% python3 -q
>>> import numpy as np
>>> np.set_printoptions(precision=2, suppress=True, linewidth=120)
>>> def tidy(a):
...     return np.round(a, 2) + 0
... 
>>> K = np.load("test8.npy")
>>> print(tidy(K))
[[ 0.97  0.    0.    0.26]
 [ 0.    1.    0.    0.  ]
 [ 0.    0.    1.    0.  ]
 [-0.26  0.    0.    0.97]]
>>> print(tidy(np.sort(np.linalg.eigvals(K).real)))
[0.97 0.97 1.   1.  ]
>>> print(np.flatnonzero(np.linalg.matrix_power((K != 0) + (K.T != 0) + np.eye(4), 4)[1]))
[1]
>>> x = np.array([-8, -8, 5, -2])
>>> print(tidy(np.linalg.inv(K)))
[[ 0.97  0.    0.   -0.26]
 [ 0.    1.    0.    0.  ]
 [ 0.    0.    1.    0.  ]
 [ 0.26  0.    0.    0.97]]
>>> print(tidy(np.linalg.norm(x)), tidy(np.linalg.norm(K @ x)))
12.53 12.53
>>> th = np.radians(161)
>>> R = np.eye(4)
>>> R[0, 0] = R[2, 2] = np.cos(th)
>>> R[0, 2], R[2, 0] = -np.sin(th), np.sin(th)
>>> print(tidy(R))
[[-0.95  0.   -0.33  0.  ]
 [ 0.    1.    0.    0.  ]
 [ 0.33  0.   -0.95  0.  ]
 [ 0.    0.    0.    1.  ]]
>>> out = K @ R.T
>>> print(np.allclose(K @ K.T, out @ out.T))
True
>>> print(tidy(np.linalg.det(R)), tidy(np.trace(R)))
1.0 0.11
>>> x = np.array([-7, 6, 0, -3])
>>> rhs = R @ x
>>> beta, lr = np.zeros(4), 1 / np.linalg.norm(R, 2) ** 2
>>> for i in range(6):
...     beta -= lr * R.T @ (R @ beta - rhs)
...     if i % 1 == 0: print(i, round(np.linalg.norm(R @ beta - rhs), 2))
... 
0 0.0
1 0.0
2 0.0
3 0.0
4 0.0
5 0.0
>>> print(tidy(np.linalg.cond(R)))
1.0
>>> print(tidy(beta))
[-7.  6.  0. -3.]
>>> F = np.load("out4.npy")
>>> print(F)
[[ 3  0  0  0  0  0  0  0  0]
 [ 0  0  0  0  0  0  0  0  0]
 [ 0  0  1  0  0  0  0  0  0]
 [ 0  0  0  2  0  0  0  0  0]
 [ 0  0  0  0  2  0  0  0  0]
 [ 0  0  0  0  0  0  0  0  0]
 [ 0  0  0  0  0  0  1  0  0]
 [ 0  0  0  0  0  0  0 -3  0]
 [ 0  0  0  0  0  0  0  0 -2]]
>>> print(np.count_nonzero(F))
7
>>> print(np.diff(F, axis=0))
[[-3  0  0  0  0  0  0  0  0]
 [ 0  0  1  0  0  0  0  0  0]
 [ 0  0 -1  2  0  0  0  0  0]
 [ 0  0  0 -2  2  0  0  0  0]
 [ 0  0  0  0 -2  0  0  0  0]
 [ 0  0  0  0  0  0  1  0  0]
 [ 0  0  0  0  0  0 -1 -3  0]
 [ 0  0  0  0  0  0  0  3 -2]]
>>> print(np.linalg.matrix_rank(F))
7
>>> print(F.sum(axis=1))
[ 3  0  1  2  2  0  1 -3 -2]
>>> print(tidy(np.linalg.svd(F, compute_uv=False)))
[3. 3. 2. 2. 2. 1. 1. 0. 0.]
>>> U, sig, vt = np.linalg.svd(F)
>>> print(np.argmax(sig[:-1] / (sig[1:] + 1e-6)) + 1)
7
>>> print(sig)
[3. 3. 2. 2. 2. 1. 1. 0. 0.]
>>> out = U[:, :7] @ np.diag(sig[:7]) @ vt[:7]
>>> print(tidy(np.linalg.norm(F - out, 2)), sig[7])
0.0 0.0
>>> print(np.abs(F - out).max())
0.0
>>> print(out)
[[ 3.  0.  0.  0.  0.  0.  0.  0.  0.]
 [ 0.  0.  0.  0.  0.  0.  0.  0.  0.]
 [ 0.  0.  1.  0.  0.  0.  0.  0.  0.]
 [ 0.  0.  0.  2.  0.  0.  0.  0.  0.]
 [ 0.  0.  0.  0.  2.  0.  0.  0.  0.]
 [ 0.  0.  0.  0.  0.  0.  0.  0.  0.]
 [ 0.  0.  0.  0.  0.  0.  1.  0.  0.]
 [ 0.  0.  0.  0.  0.  0.  0. -3.  0.]
 [ 0.  0.  0.  0.  0.  0.  0.  0. -2.]]
